% python3 -q
>>> import numpy as np
>>> np.set_printoptions(precision=2, suppress=True, linewidth=140, floatmode="fixed")
>>> rnd = lambda a: np.round(a, 2) + 0
>>> sv = 3 * 0.5 ** np.arange(5)
>>> rng = np.random.default_rng(14510)
>>> W0 = rng.normal(size=(24, 5)) * rng.permutation(sv)
>>> rnd(W0)
array([[ 0.24,  0.40,  0.42,  0.16, -1.56],
       [-0.49,  0.60, -0.14, -0.16,  0.67],
       [ 0.13,  0.62, -0.40,  0.73,  2.73],
       [-0.27,  1.44, -0.10,  0.38, -0.94],
       [-0.12,  4.84,  1.18,  0.14, -0.11],
       [-0.24,  0.41,  0.36,  0.09, -1.40],
       [-0.08, -3.25,  0.13,  0.59,  0.49],
       [ 0.09,  3.46, -1.78, -0.25, -1.36],
       [-0.37,  0.45,  0.40, -0.04, -1.03],
       [ 0.05, -2.34, -0.28, -0.19,  1.87],
       [-0.10, -3.53, -0.74,  0.36,  0.09],
       [ 0.05, -3.50,  0.07, -0.36, -1.11],
       [ 0.09,  8.43, -1.66, -0.34, -2.70],
       [-0.03, -4.18,  0.69,  0.36, -1.10],
       [-0.04, -1.71,  0.38, -0.57, -1.56],
       [ 0.08,  0.58, -0.87,  0.32, -0.23],
       [ 0.16,  3.26, -0.89, -0.13,  2.24],
       [-0.26,  0.72,  0.78,  0.00,  0.79],
       [ 0.05, -0.76, -0.23,  0.19, -1.46],
       [ 0.02,  0.79, -0.35, -0.05, -0.04],
       [ 0.15,  0.34, -0.43, -0.06, -0.02],
       [-0.21,  3.49,  0.41,  0.53,  2.23],
       [ 0.22,  0.55, -1.36,  0.26, -0.37],
       [-0.02, -0.96,  0.49,  0.00,  0.74]])
>>> rnd(W0[18] @ W0[5])
np.float64(1.66)
>>> rnd(np.linalg.norm(W0, 2))
np.float64(14.13)
>>> rnd(np.linalg.norm(W0[18], 1)), rnd(np.linalg.norm(W0[18], np.inf))
(np.float64(2.69), np.float64(1.46))
>>> vec = np.array([1, -2, 0, 2, -2])
>>> rhs = W0 @ vec
>>> rnd(np.linalg.lstsq(W0, rhs)[0])
array([ 1.00, -2.00,  0.00,  2.00, -2.00])
>>> rhs = rhs + 0.05 * rng.normal(size=24)
>>> rnd(rhs)
array([  2.89,  -3.32,  -5.04,  -0.54,  -9.39,   1.94,   6.59,  -4.65,   0.71,   0.74,   7.50,   8.59, -12.02,  11.36,   5.39,  -0.01,
       -11.01,  -3.21,   4.79,  -1.49,  -0.59, -10.52,   0.33,   0.39])
>>> beta, *_ = np.linalg.lstsq(W0, rhs)
>>> rnd(beta)
array([ 0.97, -2.00, -0.01,  1.96, -1.98])
>>> [round(float(np.linalg.norm(np.linalg.solve(W0.T @ W0 + lam * np.eye(5), W0.T @ rhs))), 2) for lam in (0, 1, 10, 100)]
[3.57, 3.06, 2.44, 1.41]
>>> W2 = W0[[13, 12]].astype(float)
>>> for _ in range(5):
...     idx = np.linalg.norm(W0[:, None] - W2, axis=-1).argmin(axis=1)
...     W2 = np.array([W0[idx == j].mean(axis=0) for j in range(2)])
... 
>>> idx
array([0, 0, 0, 0, 1, 0, 0, 1, 0, 0, 0, 0, 1, 0, 0, 0, 1, 0, 0, 0, 0, 1, 0, 0])
>>> np.abs(W2[1] - W2[0]).argmax()
np.int64(1)
>>> rnd(W2[1] - W2[0])
array([ 0.05,  5.40, -0.49, -0.12,  0.24])
>>> proj = W0 @ np.linalg.solve(W0.T @ W0, W0.T)
>>> rnd(np.diag(proj))
array([0.25, 0.41, 0.33, 0.22, 0.36, 0.13, 0.19, 0.27, 0.19, 0.18, 0.27, 0.14, 0.53, 0.21, 0.18, 0.11, 0.26, 0.11, 0.10, 0.01, 0.03, 0.30,
       0.19, 0.03])
>>> np.trace(proj)
np.float64(5.0)
>>> rnd(np.linalg.eigvalsh(proj))
array([0.00, 0.00, 0.00, 0.00, 0.00, 0.00, 0.00, 0.00, 0.00, 0.00, 0.00, 0.00, 0.00, 0.00, 0.00, 0.00, 0.00, 0.00, 0.00, 1.00, 1.00, 1.00,
       1.00, 1.00])
>>> cen = (W0 - W0.mean(axis=0)) / W0.std(axis=0)
>>> rnd(cen.std(axis=0))
array([1.00, 1.00, 1.00, 1.00, 1.00])
>>> beta = np.linalg.lstsq(np.delete(cen, 4, axis=1), cen[:, 4])[0]
>>> rnd(beta)
array([-0.01,  0.00,  0.04,  0.38])
>>> rnd(1 - np.var(cen[:, 4] - np.delete(cen, 4, axis=1) @ beta))
np.float64(0.15)
>>> data = np.load("w.npy")
>>> data
array([[ 4,  0, -1, -2,  0],
       [ 0,  9,  0,  2, -2],
       [-2, -2, 13,  2, -1],
       [ 2, -2, -2,  7, -2],
       [-2, -2,  0,  1,  4]])
>>> C2 = data.T @ data
>>> np.linalg.matrix_rank(C2)
np.int64(5)
>>> C2
array([[ 28,   4, -34,   0, -10],
       [  4,  93, -22,  -2, -20],
       [-34, -22, 174,  14,  -9],
       [  0,  -2,  14,  62, -16],
       [-10, -20,  -9, -16,  25]])
>>> u = np.array([-1, 2, 3])
>>> np.array([np.convolve(row, u, "same") for row in C2])
array([[  52,  126,  -56,  -92,  -20],
       [ -85,  220,  237,  -50,  -46],
       [ -46, -320,  268,  559,   24],
       [   2,  -18,  -40,  182,  154],
       [   0,  -61,  -62,  -84,    2]])
>>> np.convolve(C2[4], u)
array([ 10,   0, -61, -62, -84,   2,  75])
>>> np.correlate(C2[4], C2[3], "full")
array([  160,  -300, -1236,  -562, -1478,  1344,   382,   -50,     0])
>>> np.cross(C2[4, :3], C2[3, :3])
array([-298,  140,   20])
>>> M = np.array([[1, 0, 6, 4, 4],
...     [2, 7, 7, 6, 8],
...     [9, 2, 5, 5, 7],
...     [2, 1, 8, 4, 2],
...     [1, 1, 5, 2, 2],
...     [6, 6, 0, 5, 3]])
>>> M[-1] = M[0] + 4 * M[1]
>>> M
array([[ 1,  0,  6,  4,  4],
       [ 2,  7,  7,  6,  8],
       [ 9,  2,  5,  5,  7],
       [ 2,  1,  8,  4,  2],
       [ 1,  1,  5,  2,  2],
       [ 9, 28, 34, 28, 36]])
>>> # row 5 dominates
>>> C2 = M.T @ M
>>> np.linalg.matrix_rank(C2)
np.int64(5)
>>> np.trace(C2), (M ** 2).sum()
(np.int64(4680), np.int64(4680))
>>> np.diag(C2)
array([ 172,  839, 1355,  881, 1433])
>>> U, sv, VT = np.linalg.svd(M, full_matrices=False)
>>> rnd(np.abs(VT[0]))
array([0.16, 0.42, 0.54, 0.44, 0.56])
>>> rnd(np.cumsum(sv ** 2) / np.sum(sv ** 2))
array([0.98, 0.99, 1.00, 1.00, 1.00])
>>> U.shape, sv.shape, VT.shape
((6, 5), (5,), (5, 5))
>>> np.abs(U[:, 0]).round(6).argmax()
np.int64(5)
>>> out = M + rng.integers(-2, 3, (6, 1)) @ rng.integers(-2, 3, (1, 5))
>>> out
array([[ 1,  0,  6,  4,  4],
       [ 2,  7,  7,  6,  8],
       [ 9,  2,  5,  5,  7],
       [ 2,  1,  8,  4,  2],
       [ 1,  1,  5,  2,  2],
       [ 9, 28, 34, 28, 36]])
>>> np.abs(out - M).sum(axis=1)
array([0, 0, 0, 0, 0, 0])
>>> X = np.array([[41, 23, 55], [23, 13, 31], [55, 31, 74]])
>>> X @ X
array([[5235, 2947, 7038],
       [2947, 1659, 3962],
       [7038, 3962, 9462]])
>>> out = np.array([[1, 1], [1, -1]])
>>> mat = np.kron(out, np.kron(out, out))[rng.permutation(8)][:3]
>>> mat
array([[ 1,  1, -1, -1, -1, -1,  1,  1],
       [ 1, -1,  1, -1,  1, -1,  1, -1],
       [ 1,  1,  1,  1,  1,  1,  1,  1]])
>>> # columns 2 and 4 are equal
>>> mat.ravel(order="F")
array([ 1,  1,  1,  1, -1,  1, -1,  1,  1, -1, -1,  1, -1,  1,  1, -1, -1,  1,  1,  1,  1,  1, -1,  1])
>>> T = mat.reshape(3, 2, -1)
>>> np.einsum("ihd,ihd->ih", T, T)
array([[4, 4],
       [4, 4],
       [4, 4]])
>>> T.sum(axis=1)
array([[ 0,  0,  0,  0],
       [ 2, -2,  2, -2],
       [ 2,  2,  2,  2]])
>>> T.transpose(1, 0, 2)
array([[[ 1,  1, -1, -1],
        [ 1, -1,  1, -1],
        [ 1,  1,  1,  1]],

       [[-1, -1,  1,  1],
        [ 1, -1,  1, -1],
        [ 1,  1,  1,  1]]])
>>> T[:, 0]
array([[ 1,  1, -1, -1],
       [ 1, -1,  1, -1],
       [ 1,  1,  1,  1]])
